$ python -q
>>> import numpy as np
>>> from numpy import linalg as LA
>>> np.set_printoptions(suppress=True, linewidth=100)
>>> W0 = np.loadtxt("arr.csv", delimiter=",")
>>> W0
array([[3., 2., 1., 0., 3.],
       [1., 0., 3., 0., 0.],
       [1., 0., 0., 3., 2.],
       [0., 2., 0., 0., 3.],
       [0., 3., 3., 0., 1.],
       [3., 1., 2., 3., 3.],
       [0., 1., 2., 1., 2.],
       [0., 3., 3., 0., 1.],
       [1., 0., 0., 3., 0.],
       [2., 1., 1., 3., 3.]])
>>> # row 7 repeats row 4
>>> Y = W0[0, 0] * W0[1:] - np.outer(W0[1:, 0], W0[0])
>>> Y
array([[ 0., -2.,  8.,  0., -3.],
       [ 0., -2., -1.,  9.,  3.],
       [ 0.,  6.,  0.,  0.,  9.],
       [ 0.,  9.,  9.,  0.,  3.],
       [ 0., -3.,  3.,  9.,  0.],
       [ 0.,  3.,  6.,  3.,  6.],
       [ 0.,  9.,  9.,  0.,  3.],
       [ 0., -2., -1.,  9., -3.],
       [ 0., -1.,  1.,  9.,  3.]])
>>> np.round(W0[:, 0] / W0[0, 0], 2)
array([1.  , 0.33, 0.33, 0.  , 0.  , 1.  , 0.  , 0.  , 0.33, 0.67])
>>> LA.lstsq(Y[:-1].T, Y[-1])[2]
np.int32(4)
>>> np.unique(Y.round(6), axis=0).shape
(8, 5)
>>> np.round(np.trace(LA.pinv(Y) @ Y), 2)
np.float64(4.0)
>>> np.round(Y @ LA.pinv(Y) @ Y, 2) + 0
array([[ 0., -2.,  8.,  0., -3.],
       [ 0., -2., -1.,  9.,  3.],
       [ 0.,  6.,  0.,  0.,  9.],
       [ 0.,  9.,  9.,  0.,  3.],
       [ 0., -3.,  3.,  9.,  0.],
       [ 0.,  3.,  6.,  3.,  6.],
       [ 0.,  9.,  9.,  0.,  3.],
       [ 0., -2., -1.,  9., -3.],
       [ 0., -1.,  1.,  9.,  3.]])
